% ipython --no-banner

In [1]: import numpy as np

In [2]: np.set_printoptions(precision=3, suppress=True, linewidth=140, legacy="1.25")

In [3]: def rnd(a):
   ...:     return np.round(a, 3) + 0
   ...: 

In [4]: M = np.array([[0, -1, -2, -1], [-1, -2, 0, 0], [0, -2, -1, 1], [-2, 0, 0, 1]])

In [5]: M[2] = M[1]

In [6]: print(M)
[[ 0 -1 -2 -1]
 [-1 -2  0  0]
 [-1 -2  0  0]
 [-2  0  0  1]]

In [7]: cov = M.T @ M

In [8]: cov
Out[8]: 
array([[ 6,  4,  0, -2],
       [ 4,  9,  2,  1],
       [ 0,  2,  4,  2],
       [-2,  1,  2,  2]])

In [9]: rnd(np.linalg.eigvalsh(cov)[::-1])
Out[9]: array([12.114,  6.538,  2.349,  0.   ])

In [10]: print(rnd(np.linalg.svd(M, compute_uv=False) ** 2))
[12.114  6.538  2.349  0.   ]

In [11]: np.linalg.matrix_rank(cov)
Out[11]: 3

In [12]: np.trace(cov), (M ** 2).sum()
Out[12]: (21, 21)

In [13]: np.argsort(-np.linalg.norm(M, axis=0).round(6), kind="stable")[:3]
Out[13]: array([1, 0, 2])

In [14]: print([round(float(x), 3) for x in np.linalg.svd(M, compute_uv=False)[:3]])
[3.48, 2.557, 1.533]

In [15]: t3 = np.stack([M, -2 * M, M[::-1]])

In [16]: print(rnd(np.linalg.det(t3)))
[0. 0. 0.]

In [17]: t3.sum(axis=0)
Out[17]: 
array([[-2,  1,  2,  2],
       [ 0,  0,  0,  0],
       [ 0,  0,  0,  0],
       [ 2, -1, -2, -2]])

In [18]: (t3 @ M.T).shape
Out[18]: (3, 4, 4)

In [19]: np.einsum("bij,cij->bc", t3, t3)
Out[19]: 
array([[ 21, -42,   8],
       [-42,  84, -16],
       [  8, -16,  21]])

In [20]: np.linalg.matrix_rank(t3.reshape(3, -1))
Out[20]: 2

In [21]: proj = np.triu(np.array([[-1, -3, -5, 5], [5, -1, 3, -2], [5, -3, -2, 2], [-4, 3, -5, 2]]), 1) + np.eye(4)

In [22]: M2 = proj @ M @ np.linalg.inv(proj)

In [23]: proj @ M - M @ proj
Out[23]: 
array([[ -2.,  16.,   3.,   7.],
       [  1.,  -9.,   1.,  -1.],
       [ -4.,  -3.,   1.,   3.],
       [  0.,  -6., -10.,  10.]])

In [24]: np.linalg.matrix_rank(M2)
Out[24]: 3

In [25]: np.trace(M2), np.trace(M)
Out[25]: (-1.0, -1)

In [26]: rnd(np.poly(M2))
Out[26]: array([ 1.,  1., -7., -1.,  0.])

In [27]: rnd(np.linalg.det(M2))
Out[27]: 0.0

In [28]: M2
Out[28]: 
array([[ -2.,   9., -39., 110.],
       [  0.,  -8.,  24., -66.],
       [ -5., -17.,  26., -59.],
       [ -2.,  -6.,   8., -17.]])
